$ python3 -q
>>> import numpy as np
>>> np.set_printoptions(suppress=True, linewidth=100)
>>> rnd = lambda a: np.round(a, 2) + 0
>>> m1, _ = np.linalg.qr(np.array([[0.9, 1.6, -0.2], [-0.6, -0.2, -1.5], [2.2, -0.2, 0.7]]))
>>> print(rnd(m1))
[[-0.37 -0.92  0.15]
 [ 0.24  0.06  0.97]
 [-0.9   0.39  0.2 ]]
>>> U, s, Vh = np.linalg.svd(m1, full_matrices=False)
>>> print(rnd(np.cumsum(s ** 2) / np.sum(s ** 2)))
[0.33 0.67 1.  ]
>>> print(U.shape, s.shape, Vh.shape)
(3, 3) (3,) (3, 3)
>>> f = np.array([3, 2, 1])
>>> Y = m1 + np.outer(f, np.eye(3)[0])
>>> print(np.linalg.matrix_rank(Y - m1))
1
>>> print(np.linalg.matrix_rank(np.linalg.inv(Y) - np.linalg.inv(m1), tol=1e-8))
1
>>> print(rnd(np.linalg.det(Y) / np.linalg.det(m1)), rnd(1 + np.linalg.solve(m1, f)[0]))
-0.51 -0.51
>>> vec = np.array([2, -2, 2])
>>> y = m1 @ vec
>>> print(rnd(y))
[ 1.4   2.31 -2.17]
>>> print(rnd(np.linalg.solve(m1.T, m1[1])))
[0. 1. 0.]
>>> print(rnd(np.linalg.solve(m1, 4 * y)))
[ 8. -8.  8.]
>>> print(rnd(np.linalg.solve(m1, m1[:, 1])))
[0. 1. 0.]
>>> vec = np.array([1, 0, -2])
>>> y = m1 @ vec
>>> b, lr = np.zeros(3), 1 / np.linalg.norm(m1, 2) ** 2
>>> for i in range(30):
...     b -= lr * m1.T @ (m1 @ b - y)
...     if i % 5 == 0: print(i, round(np.linalg.norm(m1 @ b - y), 2))
... 
0 0.0
5 0.0
10 0.0
15 0.0
20 0.0
25 0.0
>>> print(rnd(b))
[ 1.  0. -2.]
>>> print(rnd(m1.T @ m1))
[[1. 0. 0.]
 [0. 1. 0.]
 [0. 0. 1.]]
>>> X = np.load("run9.npy")
>>> print(X)
[[ 0 -5  5 -1  1]
 [ 5  0  0  3 -2]
 [-5  0  0  3  5]
 [ 1 -3 -3  0  6]
 [-1  2 -5 -6  0]]
>>> rank = np.linalg.matrix_rank(X)
>>> print(rank)
4
>>> ns = np.linalg.svd(X)[2][rank:].T
>>> print(np.allclose(X @ ns, 0))
True
>>> print(rnd(ns @ ns.T))
[[ 0.11  0.21  0.16 -0.08  0.16]
 [ 0.21  0.37  0.29 -0.15  0.3 ]
 [ 0.16  0.29  0.22 -0.11  0.23]
 [-0.08 -0.15 -0.11  0.06 -0.12]
 [ 0.16  0.3   0.23 -0.12  0.23]]
>>> print(rnd(ns[:, 0] / ns[np.abs(ns[:, 0]).round(6).argmax(), 0]))
[ 0.55  1.    0.76 -0.39  0.79]
>>> print(np.linalg.matrix_rank(X, rtol=0.1))
4
>>> print(np.linalg.cond(X) > 100)
True
>>> J = np.loadtxt("arr.csv", delimiter=",")
>>> print(J)
[[-8. -4. -5. -8. -6.  7.  3.  5.  0.]
 [ 6. -5. -5. -3. -7.  4.  5. -3. -9.]
 [-4.  0.  2. -7.  7. -9. -9. -6.  0.]
 [ 8.  5.  9. -8.  1.  1. -6.  5. -1.]
 [ 9.  1.  2. -6. -1. -3. -6.  9. -4.]
 [-5.  6.  4.  5.  0. -8. -2.  0. -3.]
 [ 2.  2. -9. -7.  6.  2. -9. -4.  6.]
 [ 0. -5. -6.  8.  7.  4.  3.  2. -8.]
 [ 5. -7.  7. -4. -4.  6.  4. -9.  8.]]
>>> def softmax(z):
...     e = np.exp(z - z.max(axis=-1, keepdims=True))
...     return e / e.sum(axis=-1, keepdims=True)
... 
>>> print(rnd(softmax(J[6] + 2)))
[0.01 0.01 0.   0.   0.49 0.01 0.   0.   0.49]
>>> print(rnd(softmax(J).sum(axis=1)))
[1. 1. 1. 1. 1. 1. 1. 1. 1.]
>>> print(rnd(softmax(10 * J[6])))
[0.  0.  0.  0.  0.5 0.  0.  0.  0.5]
>>> scores = J @ J.T / np.sqrt(9)
>>> print(softmax(scores).round(6).argmax(axis=1))
[0 1 2 3 4 5 6 7 8]
>>> print(rnd(softmax(scores + np.triu(np.full(scores.shape, -np.inf), 1))))
[[1. 0. 0. 0. 0. 0. 0. 0. 0.]
 [0. 1. 0. 0. 0. 0. 0. 0. 0.]
 [0. 0. 1. 0. 0. 0. 0. 0. 0.]
 [0. 0. 0. 1. 0. 0. 0. 0. 0.]
 [0. 0. 0. 0. 1. 0. 0. 0. 0.]
 [0. 0. 0. 0. 0. 1. 0. 0. 0.]
 [0. 0. 0. 0. 0. 0. 1. 0. 0.]
 [0. 0. 0. 0. 0. 0. 0. 1. 0.]
 [0. 0. 0. 0. 0. 0. 0. 0. 1.]]
>>> C2 = J.T @ J
>>> print(np.linalg.matrix_rank(C2))
9
>>> print((J @ J.T).shape)
(9, 9)
>>> print(rnd(np.linalg.eigvalsh(C2)[::-1]))
[722.93 549.72 432.98 357.82 236.11 146.73  76.2   26.99   1.51]
>>> Y = J / np.sqrt((J ** 2).mean(axis=1, keepdims=True))
>>> print(np.linalg.matrix_rank(Y) == np.linalg.matrix_rank(J))
True
>>> print(rnd(np.linalg.norm(Y, axis=1)))
[3. 3. 3. 3. 3. 3. 3. 3. 3.]
>>> print(np.linalg.matrix_rank(J - J.mean(axis=1, keepdims=True)))
8
>>> M = np.load("out5.npy")
>>> print(M)
[[ 11.33  -1.35   3.5   -5.  ]
 [ -9.22   2.23  -3.36   4.78]
 [ -9.67   0.33  -1.68   2.62]
 [ -2.24   0.67  -1.82   2.39]
 [-22.55   2.73  -6.24   9.13]
 [  2.48  -0.27   0.94  -1.28]
 [  0.92   1.6   -1.62   1.97]
 [ -1.69   0.92  -1.05   1.66]
 [ -6.86  -0.58  -2.19   2.72]
 [ -2.79   0.49  -0.13   0.67]
 [ -0.31  -0.18   0.35  -0.35]
 [ -8.05   0.21  -1.15   2.06]]
>>> C2 = np.cov(M, rowvar=False)
>>> print(np.argsort(-M.std(axis=0).round(6), kind="stable"))
[0 3 2 1]
>>> print(rnd(np.corrcoef(M[:, 2], M[:, 3])[0, 1]))
-1.0
>>> print(rnd(C2))
[[ 68.43  -6.76  18.2  -26.53]
 [ -6.76   1.37  -2.34   3.36]
 [ 18.2   -2.34   5.64  -8.02]
 [-26.53   3.36  -8.02  11.47]]
>>> print(rnd(np.polyfit(M[:, 2], M[:, 3], 1)))
[-1.42  0.07]
>>> Xc = (M - M.mean(axis=0)) / M.std(axis=0)
>>> print(np.argwhere(np.abs(Xc) > 2))
[[0 2]
 [0 3]
 [4 0]
 [4 2]
 [4 3]]
>>> b = np.linalg.lstsq(np.delete(Xc, 3, axis=1), Xc[:, 3])[0]
>>> print(np.abs(b).argmax())
2
>>> vec = np.array([5, -4, 3, 7])
>>> y = M @ vec
>>> print(rnd(np.linalg.pinv(M) @ M))
[[1. 0. 0. 0.]
 [0. 1. 0. 0.]
 [0. 0. 1. 0.]
 [0. 0. 0. 1.]]
>>> rng = np.random.default_rng(813)
>>> y = y + 0.3 * rng.normal(size=12)
>>> print(rnd(y))
[ 37.53 -31.63 -36.21  -2.59 -78.1    7.22   6.78  -3.84 -19.44 -11.22  -1.96 -29.9 ]
>>> b, *_ = np.linalg.lstsq(M, y)
>>> print([round(float(np.linalg.norm(np.linalg.solve(M.T @ M + lam * np.eye(4), M.T @ y))), 2) for lam in (0, 1, 10, 100)])
[10.55, 5.09, 3.71, 2.87]
>>> print(rnd(np.linalg.norm(y - M @ b)))
0.41
>>> vec = np.array([-1, 4, -2, 4, 2, -4, 3, -2, 1])
>>> y = J @ vec
>>> print(y)
[-71. -46.   7. -69. -63.  64. -13.  19. -57.]
>>> print(rnd(np.linalg.solve(J, -3 * y)))
[  3. -12.   6. -12.  -6.  12.  -9.   6.  -3.]
>>> print(rnd(np.linalg.solve(J, y + J[:, 8])))
[-1.  4. -2.  4.  2. -4.  3. -2.  2.]
>>> print(rnd(np.linalg.solve(J, J[:, 3])))
[0. 0. 0. 1. 0. 0. 0. 0. 0.]
>>> print(softmax(M).sum(axis=1))
[1. 1. 1. 1. 1. 1. 1. 1. 1. 1. 1. 1.]
>>> print(rnd(softmax(M[6] + 3)))
[0.17 0.33 0.01 0.48]
>>> scores = M @ M.T / np.sqrt(4)
>>> print(rnd(softmax(scores)[6] @ M))
[-13.51   2.25  -4.36   6.26]
>>> print(softmax(scores).round(6).argmax(axis=1))
[0 4 4 4 4 0 4 4 4 4 2 4]
>>> print(rnd(softmax(scores + np.triu(np.full(scores.shape, -np.inf), 1))))
[[1.   0.   0.   0.   0.   0.   0.   0.   0.   0.   0.   0.  ]
 [0.   1.   0.   0.   0.   0.   0.   0.   0.   0.   0.   0.  ]
 [0.   0.92 0.08 0.   0.   0.   0.   0.   0.   0.   0.   0.  ]
 [0.   0.99 0.01 0.   0.   0.   0.   0.   0.   0.   0.   0.  ]
 [0.   0.   0.   0.   1.   0.   0.   0.   0.   0.   0.   0.  ]
 [1.   0.   0.   0.   0.   0.   0.   0.   0.   0.   0.   0.  ]
 [0.   0.22 0.   0.04 0.53 0.   0.21 0.   0.   0.   0.   0.  ]
 [0.   0.   0.   0.   1.   0.   0.   0.   0.   0.   0.   0.  ]
 [0.   0.   0.   0.   1.   0.   0.   0.   0.   0.   0.   0.  ]
 [0.   0.   0.   0.   1.   0.   0.   0.   0.   0.   0.   0.  ]
 [0.07 0.07 0.17 0.05 0.14 0.09 0.03 0.06 0.11 0.11 0.1  0.  ]
 [0.   0.   0.   0.   1.   0.   0.   0.   0.   0.   0.   0.  ]]
>>> print(rnd(softmax(scores)))
[[1.   0.   0.   0.   0.   0.   0.   0.   0.   0.   0.   0.  ]
 [0.   0.   0.   0.   1.   0.   0.   0.   0.   0.   0.   0.  ]
 [0.   0.   0.   0.   1.   0.   0.   0.   0.   0.   0.   0.  ]
 [0.   0.   0.   0.   1.   0.   0.   0.   0.   0.   0.   0.  ]
 [0.   0.   0.   0.   1.   0.   0.   0.   0.   0.   0.   0.  ]
 [1.   0.   0.   0.   0.   0.   0.   0.   0.   0.   0.   0.  ]
 [0.   0.21 0.   0.04 0.51 0.   0.21 0.02 0.   0.   0.   0.  ]
 [0.   0.   0.   0.   1.   0.   0.   0.   0.   0.   0.   0.  ]
 [0.   0.   0.   0.   1.   0.   0.   0.   0.   0.   0.   0.  ]
 [0.   0.   0.   0.   1.   0.   0.   0.   0.   0.   0.   0.  ]
 [0.06 0.06 0.15 0.05 0.12 0.07 0.03 0.05 0.09 0.09 0.09 0.14]
 [0.   0.   0.   0.   1.   0.   0.   0.   0.   0.   0.   0.  ]]
>>> A = np.loadtxt("x.csv", delimiter=",")
>>> print(A)
[[  4.9   -6.3    3.07  -6.74  -4.01  -7.92   1.97  -1.48 -10.32]
 [  2.72  -9.67   3.2   -3.43   0.69   3.42   1.33   1.03   5.03]
 [  3.77   4.23   9.31  -5.4   -3.61   0.12   3.43   5.3    7.69]
 [  1.22  -8.22   2.55  -2.72   0.58   4.9    1.44   2.98   6.19]
 [  3.96  -8.61   4.6   -3.77   1.36   2.78   2.57   1.83   6.27]
 [  6.14  -6.94   3.65  -8.09  -4.11 -11.05   1.58  -2.71 -10.91]
 [  1.88  -7.42   3.84  -2.17   1.07   4.11   2.99   2.07   5.65]
 [  2.39  -6.67   2.91  -3.48   0.23   4.29   2.07   1.46   5.26]
 [  6.6   -4.1    3.78  -6.55  -2.41  -8.97   0.42  -1.55 -11.83]
 [  5.24  -3.18   3.08  -6.34  -5.14 -10.62   0.86  -1.74 -10.95]
 [  3.91  -6.31   2.88  -7.35  -1.55 -11.23   0.25  -3.66 -10.99]
 [  4.76  -7.15   2.38  -6.72  -4.33  -9.97   1.2   -1.23 -10.45]
 [  6.53  -3.02   1.86  -7.21  -3.75  -9.61   1.44  -2.35 -12.21]
 [  2.83  -6.18   2.78  -4.96   3.97   4.03   2.78   2.6    4.48]
 [  1.15  -7.65   5.06  -5.17   2.81   4.45   2.36   0.69   5.94]
 [  1.35  -8.49   1.73  -4.23   1.47   2.37   2.55   1.4    5.52]
 [  1.11  -7.98   3.34  -4.39   2.08   2.59   2.15   2.54   5.52]
 [  6.8   -6.96   3.29  -7.01  -3.72  -9.17   1.69  -1.07 -11.82]
 [  2.44   6.96  10.32  -5.89  -4.15  -2.37   2.88   4.53   7.61]
 [  1.36  -9.63   2.19  -3.11   1.48   3.82   1.09   0.82   6.92]
 [  0.8   -6.23   3.64  -4.31   0.04   4.66   0.28   1.31   2.47]
 [  4.83  -8.05   1.05  -6.43  -1.99  -8.71   0.16  -0.94 -12.57]
 [  2.1   -7.45   3.54  -4.37   0.24   2.75   1.77   2.17   5.78]
 [  5.61  -6.19   3.59  -7.62  -2.67 -10.84   0.96   0.09 -10.66]
 [ -0.01  -7.8    3.36  -3.19   1.03   4.83   1.22   2.22   5.2 ]
 [  6.72  -6.01   2.6   -7.94  -3.22  -8.24   0.35  -1.3  -10.17]
 [  1.08  -7.97   2.93  -2.02  -0.59   4.26   1.42   2.07   7.31]
 [  1.78  -7.63   3.7   -3.65   1.68   3.89   2.05   0.58   7.15]
 [  6.69  -5.51   4.    -5.9   -2.58  -9.83   0.29  -1.44 -10.95]
 [  6.16  -4.45   4.36  -7.12  -3.04  -9.26   2.91  -2.03 -13.03]
 [  6.43  -6.73   1.95  -6.15  -3.58  -8.01   2.31   0.14 -10.52]]
>>> C = A[[8, 9]].astype(float)
>>> for _ in range(5):
...     idx = np.linalg.norm(A[:, None] - C, axis=-1).argmin(axis=1)
...     C = np.array([A[idx == j].mean(axis=0) for j in range(2)])
... 
>>> print(idx)
[1 0 0 0 0 1 0 0 1 1 1 1 1 0 0 0 0 1 0 0 0 1 0 1 0 1 0 0 1 1 1]
>>> print(np.abs(C[1] - C[0]).argmax())
8
>>> print(np.bincount(idx))
[17 14]
>>> W0 = np.loadtxt("m.csv", delimiter=",")
>>> print(W0)
[[  9.   4. -12.   6.   0.   9.   0.]
 [  1.   1.  -3.   4.   2.   4.   1.]
 [  6.   7. -21.   8.   3.   7.   1.]
 [  8.   9. -27.   0.   2.   6.   0.]
 [  8.   9. -27.   7.   2.   9.   9.]]
>>> Y = W0 + rng.integers(-2, 3, (5, 1)) @ rng.integers(-2, 3, (1, 7))
>>> print(Y)
[[  7.   4. -10.   6.  -4.   5.   2.]
 [  3.   1.  -5.   4.   6.   8.  -1.]
 [  6.   7. -21.   8.   3.   7.   1.]
 [  6.   9. -25.   0.  -2.   2.   2.]
 [  9.   9. -28.   7.   4.  11.   8.]]
>>> print(np.linalg.matrix_rank(Y - W0, tol=1e-8))
1
>>> print(rnd(np.linalg.svd(Y - W0, compute_uv=False)))
[11.96  0.    0.    0.    0.  ]
>>> f, v = W0[4], W0[2]
>>> print(f @ f)
1089.0
>>> pr = (f @ v) / (f @ f) * f
>>> print(np.linalg.matrix_rank(np.outer(f, v)))
1
>>> print(rnd(v - pr))
[ 0.03  0.29 -0.87  2.78  1.51  0.29 -5.71]
>>> print(np.outer(f, v))
[[  48.   56. -168.   64.   24.   56.    8.]
 [  54.   63. -189.   72.   27.   63.    9.]
 [-162. -189.  567. -216.  -81. -189.  -27.]
 [  42.   49. -147.   56.   21.   49.    7.]
 [  12.   14.  -42.   16.    6.   14.    2.]
 [  54.   63. -189.   72.   27.   63.    9.]
 [  54.   63. -189.   72.   27.   63.    9.]]
>>> print(rnd((v - pr) @ f))
0.0
>>> idx = M[:, 0] > np.median(M[:, 0])
>>> f = M[idx].mean(axis=0) - M[~idx].mean(axis=0)
>>> print(rnd((((M - M.mean(axis=0)) @ f > 0) == idx).mean()))
0.92
>>> print(rnd(f))
[11.6  -0.67  2.51 -3.76]
>>> print(idx.astype(int))
[1 0 0 1 0 1 1 1 0 0 1 0]
>>> data = np.loadtxt("test9.csv", delimiter=",")
>>> print(data)
[[ 2.15  1.28 -0.81 -1.52 -0.34]
 [ 1.08 -0.79 -0.73 -0.34  2.72]
 [-3.36 -0.14 -0.74 -0.11 -0.59]
 [ 0.18  0.44 -0.38  0.93  1.96]
 [-1.36  1.32  1.36 -1.64  2.23]
 [ 0.94  0.03  1.72  1.96  1.24]
 [-0.2   0.69 -3.7   0.64 -0.25]
 [-0.25  3.02 -0.52  1.64 -0.1 ]]
>>> P = data @ np.linalg.solve(data.T @ data, data.T)
>>> print(np.linalg.matrix_rank(np.eye(8) - P))
3
>>> print(np.trace(P))
5.0
>>> print(rnd(np.diag(P)))
[0.64 0.62 0.59 0.31 0.83 0.53 0.7  0.78]
>>> blk = np.stack([data, 3 * data, data[::-1]])
>>> print((blk @ data.T).shape)
(3, 8, 8)
>>> print(blk.shape)
(3, 8, 5)
>>> vec = np.array([2, 0, 2, 2, 2])
>>> print(np.sign((data @ vec).round(6)))
[-1.  1. -1.  1.  1.  1. -1.  1.]
>>> print(np.linalg.norm(data @ vec) <= np.linalg.norm(data, 2) * np.linalg.norm(vec) + 1e-9)
True
>>> print(rnd(np.einsum("ij,j->i", data, vec)))
[-1.04  5.46 -9.6   5.38  1.18 11.72 -7.02  1.54]
>>> print(data @ np.eye(5)[3])
[-1.52 -0.34 -0.11  0.93 -1.64  1.96  0.64  1.64]
>>> print((data @ vec).argmax())
5
>>> print(rnd((data * vec).sum(axis=1)))
[-1.04  5.46 -9.6   5.38  1.18 11.72 -7.02  1.54]
>>> vec = np.array([3, 2, -2, -1, -3])
>>> y = data @ vec
>>> b, lr = np.zeros(5), 1 / np.linalg.norm(data, 2) ** 2
>>> for i in range(8):
...     b -= lr * data.T @ (data @ b - y)
...     if i % 2 == 0: print(i, round(np.linalg.norm(data @ b - y), 2))
... 
0 6.46
2 1.65
4 0.52
6 0.17
>>> print(rnd(np.linalg.cond(data)))
1.52
>>> Y = np.array([[-1, 1], [-1, -2], [0, -1]])
>>> K = np.kron(np.eye(3, dtype=int), Y)
>>> print(K)
[[-1  1  0  0  0  0]
 [-1 -2  0  0  0  0]
 [ 0 -1  0  0  0  0]
 [ 0  0 -1  1  0  0]
 [ 0  0 -1 -2  0  0]
 [ 0  0  0 -1  0  0]
 [ 0  0  0  0 -1  1]
 [ 0  0  0  0 -1 -2]
 [ 0  0  0  0  0 -1]]
>>> print(rnd(softmax(K[5] + 5)))
[0.19 0.19 0.19 0.07 0.19 0.19]
>>> print(rnd(softmax(10 * K[5])))
[0.2 0.2 0.2 0.  0.2 0.2]
>>> scores = K @ K.T / np.sqrt(6)
>>> print(softmax(scores).round(6).argmax(axis=1))
[0 1 1 3 4 4 6 7 7]
>>> print(rnd(softmax(scores)[5] @ K))
[-0.19 -0.19 -0.28 -0.51 -0.19 -0.19]
